$ ipython --no-banner

In [1]: import numpy as np

In [2]: from numpy import linalg as LA

In [3]: np.set_printoptions(precision=2, suppress=True, linewidth=120)

In [4]: rnd = lambda a: np.round(a, 2) + 0

In [5]: F = np.loadtxt("case15.csv", delimiter=",")

In [6]: F
Out[6]: 
array([[ 1.4,  0.8,  0.6, -2.7],
       [ 0.8, -0.7,  0.6, -1. ],
       [-0.6,  0. , -0.5,  0. ],
       [ 2.4,  0.7, -0.2,  0.1],
       [ 2.3, -0.2, -0.4, -1.6],
       [-0.5,  0.8, -0.6,  1.5],
       [-0.7, -0.2, -2.5, -0.7],
       [ 0.8, -0.8, -0.6, -0.5],
       [ 0.1, -0.5,  0.4,  0.4],
       [-0.2, -1.2,  1.8,  1.1],
       [ 1.2,  1.5, -0.2, -0.4],
       [-1. ,  1. , -3.5,  2. ],
       [ 0. ,  0.2,  0.6,  1.5],
       [ 0.1, -0.4,  0.7,  1.2],
       [-0.5,  0.6, -0.5,  0.3],
       [ 0. , -0.6, -0.5, -0.3],
       [ 2.4,  0.5, -0.8,  0.4],
       [-1.6,  0.4, -0.1,  0.4],
       [-0.5, -0.5, -0.7, -2.3],
       [ 1.3, -1.3, -0.6,  0. ],
       [ 1. ,  0.3,  2.1,  0. ],
       [-1.1, -2.3,  0.1, -0.3],
       [-1.3, -0.2, -0.4,  0.5],
       [-1.8,  0.4, -1.4, -1.5],
       [-0.3, -1.5, -1.4,  0.3],
       [ 0.3,  1.3,  0.8,  0.3],
       [-0.3,  0.4, -1. , -1.2],
       [-0.6, -1.1,  0.4,  0.7],
       [-0.4, -0.3,  1.4, -0.7],
       [ 1.5, -0.5, -1.8,  1. ]])

In [7]: d = LA.norm(F[:, None] - F[None], axis=-1)

In [8]: rnd(d[:5, :5])
Out[8]: 
array([[0.  , 2.35, 3.62, 3.08, 2.  ],
       [2.35, 0.  , 2.16, 2.52, 1.96],
       [3.62, 2.16, 0.  , 3.1 , 3.32],
       [3.08, 2.52, 3.1 , 0.  , 1.94],
       [2.  , 1.96, 3.32, 1.94, 0.  ]])

In [9]: d[7].round(6).argsort(kind="stable")[:4]
Out[9]: array([ 7, 15, 19,  1])

In [10]: LA.matrix_rank(d ** 2)
Out[10]: np.int64(6)

In [11]: (d + 1e9 * np.eye(30)).round(6).argmin(axis=1)
Out[11]: 
array([ 4,  7, 14, 16,  3, 14, 26, 15, 13, 13,  3,  5, 13, 12,  2,  7,  3, 22, 26,  7, 25, 27, 17, 26, 15, 10,  2,  8,
        1, 19])

In [12]: J = np.array([[1.0, 0.7, 0.49], [0.7, 1.0, 0.7], [0.49, 0.7, 1.0]])

In [13]: w, evecs = LA.eigh(J)

In [14]: rnd(LA.svd(J, compute_uv=False))
Out[14]: array([2.26, 0.51, 0.23])

In [15]: w.sum(), np.trace(J)
Out[15]: (np.float64(3.0), np.float64(3.0))

In [16]: rnd(LA.eigvalsh(J + 4 * np.eye(3)))
Out[16]: array([4.23, 4.51, 6.26])

In [17]: rnd(evecs.T @ evecs)
Out[17]: 
array([[1., 0., 0.],
       [0., 1., 0.],
       [0., 0., 1.]])

In [18]: rnd(w)
Out[18]: array([0.23, 0.51, 2.26])

In [19]: rnd(np.abs(evecs[:, -1]))
Out[19]: array([0.56, 0.62, 0.56])

In [20]: rng = np.random.default_rng(69360)

In [21]: lab = rng.permutation(3)

In [22]: B = J[:, lab] * rng.choice([-1, 1], 3)

In [23]: B
Out[23]: 
array([[-0.7 , -1.  , -0.49],
       [-1.  , -0.7 , -0.7 ],
       [-0.7 , -0.49, -1.  ]])

In [24]: Uu, _, Vt = LA.svd(J.T @ B)

In [25]: lab
Out[25]: array([1, 0, 2])

In [26]: rnd(Uu @ Vt)
Out[26]: 
array([[ 0., -1.,  0.],
       [-1.,  0.,  0.],
       [ 0.,  0., -1.]])

In [27]: rnd(LA.eigvals(J))
Out[27]: array([2.26, 0.51, 0.23])

In [28]: rnd(np.einsum("ij,ji->", J, J))
Out[28]: np.float64(5.44)

In [29]: rnd(LA.eigvals(J).sum().real)
Out[29]: np.float64(3.0)

In [30]: rnd(LA.det(J.T))
Out[30]: np.float64(0.26)

In [31]: rnd(np.poly(J))
Out[31]: array([ 1.  , -3.  ,  1.78, -0.26])

In [32]: w, evecs = LA.eig(J)

In [33]: rnd(np.sort(LA.eigvals(J @ J)))
Out[33]: array([0.05, 0.26, 5.13])

In [34]: rnd(J @ evecs[:, 0] - w[0] * evecs[:, 0])
Out[34]: array([0., 0., 0.])

In [35]: rnd(np.prod(w))
Out[35]: np.float64(0.26)

In [36]: rnd(np.sort(LA.eigvals(J.T)))
Out[36]: array([0.23, 0.51, 2.26])

In [37]: rnd(np.sort(LA.eigvals(LA.inv(J))))
Out[37]: array([0.44, 1.96, 4.44])

In [38]: mat = np.load("data.npy")

In [39]: mat
Out[39]: 
array([[-0.56, -0.4 ,  0.5 , -0.1 ,  0.44,  0.37,  0.01,  1.03,  0.47],
       [-0.9 , -0.48, -0.16,  0.22,  0.21, -0.74, -0.16, -0.13,  0.8 ],
       [-1.47, -0.42, -0.33, -0.07,  0.  , -0.04, -0.6 , -0.49,  0.62],
       [ 1.09,  0.5 , -0.15,  0.05, -0.31, -0.08,  0.26, -0.42, -0.68],
       [ 1.73,  1.42, -1.87,  0.27, -1.64, -1.13, -0.21, -3.84, -1.69],
       [-2.05, -0.5 , -0.23, -0.35,  0.01,  0.71, -0.91, -0.31,  0.61]])

In [40]: Uu, sigma, Vt = LA.svd(mat)

In [41]: np.argmax(sigma[:-1] / (sigma[1:] + 1e-6)) + 1
Out[41]: np.int64(3)

In [42]: B = Uu[:, :3] @ np.diag(sigma[:3]) @ Vt[:3]

In [43]: rnd(np.abs(mat - B).max())
Out[43]: np.float64(0.0)

In [44]: LA.matrix_rank(mat, rtol=0.05)
Out[44]: np.int64(3)

In [45]: rnd(LA.norm(mat - B, 2)), rnd(sigma[3])
Out[45]: (np.float64(0.0), np.float64(0.0))

In [46]: rnd(B)
Out[46]: 
array([[-0.56, -0.4 ,  0.5 , -0.1 ,  0.44,  0.37,  0.01,  1.03,  0.47],
       [-0.9 , -0.48, -0.16,  0.22,  0.21, -0.74, -0.16, -0.13,  0.8 ],
       [-1.47, -0.42, -0.33, -0.07,  0.  , -0.04, -0.6 , -0.49,  0.62],
       [ 1.09,  0.5 , -0.15,  0.05, -0.31, -0.08,  0.26, -0.42, -0.68],
       [ 1.73,  1.42, -1.87,  0.27, -1.64, -1.13, -0.21, -3.84, -1.69],
       [-2.05, -0.5 , -0.23, -0.35,  0.01,  0.71, -0.91, -0.31,  0.61]])

In [47]: B = np.array([[1, 1, -2],
    ...:     [-2, -1, 2],
    ...:     [-3, -1, -3],
    ...:     [0, 1, -2],
    ...:     [1, 3, -2],
    ...:     [2, -2, 2],
    ...:     [3, -1, 1],
    ...:     [-1, -2, 1],
    ...:     [-3, 0, 0]])

In [48]: rnd(np.einsum("ij,ij->i", mat, mat))
Out[48]: array([ 2.35,  2.39,  3.44,  2.27, 30.19,  6.43])

In [49]: LA.matrix_rank(mat @ B)
Out[49]: np.int64(3)

In [50]: data = np.loadtxt("a.csv", delimiter=",")

In [51]: data
Out[51]: 
array([[0., 1., 0., 0.],
       [0., 0., 0., 1.],
       [1., 0., 0., 0.],
       [0., 0., 1., 0.]])

In [52]: data.sum(axis=1)
Out[52]: array([1., 1., 1., 1.])

In [53]: rnd(np.sort(np.abs(LA.eigvals(data)))[::-1])
Out[53]: array([1., 1., 1., 1.])

In [54]: data @ np.ones(4)
Out[54]: array([1., 1., 1., 1.])

In [55]: pr = np.eye(4)[3]

In [56]: for _ in range(7):
    ...:     pr = pr @ data
    ...:     print(pr.round(2))
    ...: 
[0. 0. 1. 0.]
[1. 0. 0. 0.]
[0. 1. 0. 0.]
[0. 0. 0. 1.]
[0. 0. 1. 0.]
[1. 0. 0. 0.]
[0. 1. 0. 0.]

In [57]: x = np.array([6, 5, 9, 7])

In [58]: rnd(np.sort(np.abs(np.degrees(np.angle(LA.eigvals(data))))))
Out[58]: array([  0.,  90.,  90., 180.])

In [59]: [p for p in range(1, 25) if np.allclose(LA.matrix_power(data, p), np.eye(4))]
Out[59]: [4, 8, 12, 16, 20, 24]

In [60]: O, r_ = LA.qr(data)

In [61]: O
Out[61]: 
array([[ 0., -1.,  0.,  0.],
       [-0.,  0.,  0., -1.],
       [-1.,  0.,  0.,  0.],
       [-0., -0., -1.,  0.]])

In [62]: abs(r_[0, 0]), rnd(LA.norm(data[:, 0]))
Out[62]: (np.float64(1.0), np.float64(1.0))

In [63]: lab = F[:, 0] > np.median(F[:, 0])

In [64]: f = F[lab].mean(axis=0) - F[~lab].mean(axis=0)

In [65]: (((F - F.mean(axis=0)) @ f > 0) == lab).mean()
Out[65]: np.float64(0.9)

In [66]: lab.astype(int)
Out[66]: array([1, 1, 0, 1, 1, 0, 0, 1, 1, 0, 1, 0, 1, 1, 0, 1, 1, 0, 0, 1, 1, 0, 0, 0, 0, 1, 0, 0, 0, 1])

In [67]: rnd(f)
Out[67]: array([ 1.8 ,  0.27,  0.64, -0.11])

In [68]: ((F - F.mean(axis=0)) @ f > 0).astype(int)
Out[68]: array([1, 1, 0, 1, 1, 0, 0, 1, 1, 1, 1, 0, 1, 1, 0, 0, 1, 0, 0, 1, 1, 0, 0, 0, 0, 1, 0, 0, 1, 1])

In [69]: np.argsort(-np.abs(f).round(6), kind="stable")
Out[69]: array([0, 2, 1, 3])

In [70]: (data + data.T) / 2
Out[70]: 
array([[0. , 0.5, 0.5, 0. ],
       [0.5, 0. , 0. , 0.5],
       [0.5, 0. , 0. , 0.5],
       [0. , 0.5, 0.5, 0. ]])

In [71]: np.allclose(data @ data.T, data.T @ data)
Out[71]: True

In [72]: rnd(LA.matrix_power(data, 2))
Out[72]: 
array([[0., 0., 0., 1.],
       [0., 0., 1., 0.],
       [0., 1., 0., 0.],
       [1., 0., 0., 0.]])

In [73]: np.allclose(data, data.T)
Out[73]: False

In [74]: np.trace(data)
Out[74]: np.float64(0.0)

In [75]: m1 = np.array([[-2, -1, 0],
    ...:     [1, 2, 3],
    ...:     [4, 5, 6],
    ...:     [7, 8, 9],
    ...:     [10, 11, 12],
    ...:     [13, 14, 15],
    ...:     [16, 17, 18],
    ...:     [19, 20, 21]])

In [76]: B = m1 / np.sqrt((m1 ** 2).mean(axis=1, keepdims=True))

In [77]: LA.matrix_rank(m1 - m1.mean(axis=1, keepdims=True))
Out[77]: np.int64(1)

In [78]: LA.matrix_rank(B) == LA.matrix_rank(m1)
Out[78]: np.True_

In [79]: m1 - m1.mean(axis=1, keepdims=True)
Out[79]: 
array([[-1.,  0.,  1.],
       [-1.,  0.,  1.],
       [-1.,  0.,  1.],
       [-1.,  0.,  1.],
       [-1.,  0.,  1.],
       [-1.,  0.,  1.],
       [-1.,  0.,  1.],
       [-1.,  0.,  1.]])

In [80]: np.unique(m1.round(6), axis=0).shape
Out[80]: (8, 3)

In [81]: B = LA.inv(data)

In [82]: rnd(LA.slogdet(data)[0])
Out[82]: np.float64(-1.0)

In [83]: (np.abs(B) > 1e-9).astype(int)
Out[83]: 
array([[0, 0, 1, 0],
       [1, 0, 0, 0],
       [0, 0, 0, 1],
       [0, 1, 0, 0]])

In [84]: rnd(LA.inv(B))
Out[84]: 
array([[0., 1., 0., 0.],
       [0., 0., 0., 1.],
       [1., 0., 0., 0.],
       [0., 0., 1., 0.]])

In [85]: rnd(LA.cond(data))
Out[85]: np.float64(1.0)

In [86]: rnd(LA.det(data) * B)
Out[86]: 
array([[ 0.,  0., -1.,  0.],
       [-1.,  0.,  0.,  0.],
       [ 0.,  0.,  0., -1.],
       [ 0., -1.,  0.,  0.]])

In [87]: rnd(LA.det(data) * LA.det(B))
Out[87]: np.float64(1.0)

In [88]: data @ B
Out[88]: 
array([[1., 0., 0., 0.],
       [0., 1., 0., 0.],
       [0., 0., 1., 0.],
       [0., 0., 0., 1.]])

In [89]: f = np.array([2, 2, 3, 1, 1, 2, 1, 2, 2]) + 0.5

In [90]: A = np.eye(9) - 2 * np.outer(f, f) / (f @ f)

In [91]: rnd(A)
Out[91]: 
array([[ 0.75, -0.25, -0.35, -0.15, -0.15, -0.25, -0.15, -0.25, -0.25],
       [-0.25,  0.75, -0.35, -0.15, -0.15, -0.25, -0.15, -0.25, -0.25],
       [-0.35, -0.35,  0.51, -0.21, -0.21, -0.35, -0.21, -0.35, -0.35],
       [-0.15, -0.15, -0.21,  0.91, -0.09, -0.15, -0.09, -0.15, -0.15],
       [-0.15, -0.15, -0.21, -0.09,  0.91, -0.15, -0.09, -0.15, -0.15],
       [-0.25, -0.25, -0.35, -0.15, -0.15,  0.75, -0.15, -0.25, -0.25],
       [-0.15, -0.15, -0.21, -0.09, -0.09, -0.15,  0.91, -0.15, -0.15],
       [-0.25, -0.25, -0.35, -0.15, -0.15, -0.25, -0.15,  0.75, -0.25],
       [-0.25, -0.25, -0.35, -0.15, -0.15, -0.25, -0.15, -0.25,  0.75]])

In [92]: f = np.array([3, -1, 2, 2, 0, 1, 1, 2, 2])

In [93]: B = A + np.outer(f, np.eye(9)[4])

In [94]: rnd(B)
Out[94]: 
array([[ 0.75, -0.25, -0.35, -0.15,  2.85, -0.25, -0.15, -0.25, -0.25],
       [-0.25,  0.75, -0.35, -0.15, -1.15, -0.25, -0.15, -0.25, -0.25],
       [-0.35, -0.35,  0.51, -0.21,  1.79, -0.35, -0.21, -0.35, -0.35],
       [-0.15, -0.15, -0.21,  0.91,  1.91, -0.15, -0.09, -0.15, -0.15],
       [-0.15, -0.15, -0.21, -0.09,  0.91, -0.15, -0.09, -0.15, -0.15],
       [-0.25, -0.25, -0.35, -0.15,  0.85,  0.75, -0.15, -0.25, -0.25],
       [-0.15, -0.15, -0.21, -0.09,  0.91, -0.15,  0.91, -0.15, -0.15],
       [-0.25, -0.25, -0.35, -0.15,  1.85, -0.25, -0.15,  0.75, -0.25],
       [-0.25, -0.25, -0.35, -0.15,  1.85, -0.25, -0.15, -0.25,  0.75]])

In [95]: LA.matrix_rank(LA.inv(B) - LA.inv(A), tol=1e-8)
Out[95]: np.int64(1)

In [96]: LA.matrix_rank(B - A)
Out[96]: np.int64(1)

In [97]: np.all(LA.eigvalsh(A) > 0)
Out[97]: np.False_

In [98]: w, evecs = LA.eigh(A)

In [99]: rnd(LA.eigvalsh(A + 4 * np.eye(9)))
Out[99]: array([3., 5., 5., 5., 5., 5., 5., 5., 5.])

In [100]: w.sum(), np.trace(A)
Out[100]: (np.float64(7.0), np.float64(7.0))

In [101]: rnd(evecs @ np.diag(w) @ evecs.T)
Out[101]: 
array([[ 0.75, -0.25, -0.35, -0.15, -0.15, -0.25, -0.15, -0.25, -0.25],
       [-0.25,  0.75, -0.35, -0.15, -0.15, -0.25, -0.15, -0.25, -0.25],
       [-0.35, -0.35,  0.51, -0.21, -0.21, -0.35, -0.21, -0.35, -0.35],
       [-0.15, -0.15, -0.21,  0.91, -0.09, -0.15, -0.09, -0.15, -0.15],
       [-0.15, -0.15, -0.21, -0.09,  0.91, -0.15, -0.09, -0.15, -0.15],
       [-0.25, -0.25, -0.35, -0.15, -0.15,  0.75, -0.15, -0.25, -0.25],
       [-0.15, -0.15, -0.21, -0.09, -0.09, -0.15,  0.91, -0.15, -0.15],
       [-0.25, -0.25, -0.35, -0.15, -0.15, -0.25, -0.15,  0.75, -0.25],
       [-0.25, -0.25, -0.35, -0.15, -0.15, -0.25, -0.15, -0.25,  0.75]])

In [102]: rnd(evecs.T @ evecs)
Out[102]: 
array([[1., 0., 0., 0., 0., 0., 0., 0., 0.],
       [0., 1., 0., 0., 0., 0., 0., 0., 0.],
       [0., 0., 1., 0., 0., 0., 0., 0., 0.],
       [0., 0., 0., 1., 0., 0., 0., 0., 0.],
       [0., 0., 0., 0., 1., 0., 0., 0., 0.],
       [0., 0., 0., 0., 0., 1., 0., 0., 0.],
       [0., 0., 0., 0., 0., 0., 1., 0., 0.],
       [0., 0., 0., 0., 0., 0., 0., 1., 0.],
       [0., 0., 0., 0., 0., 0., 0., 0., 1.]])

In [103]: np.unique(w.round(6) + 0, return_counts=True)[1]
Out[103]: array([1, 8])

In [104]: rnd(w)
Out[104]: array([-1.,  1.,  1.,  1.,  1.,  1.,  1.,  1.,  1.])

In [105]: (w > 1e-8).sum(), (w < -1e-8).sum()
Out[105]: (np.int64(8), np.int64(1))
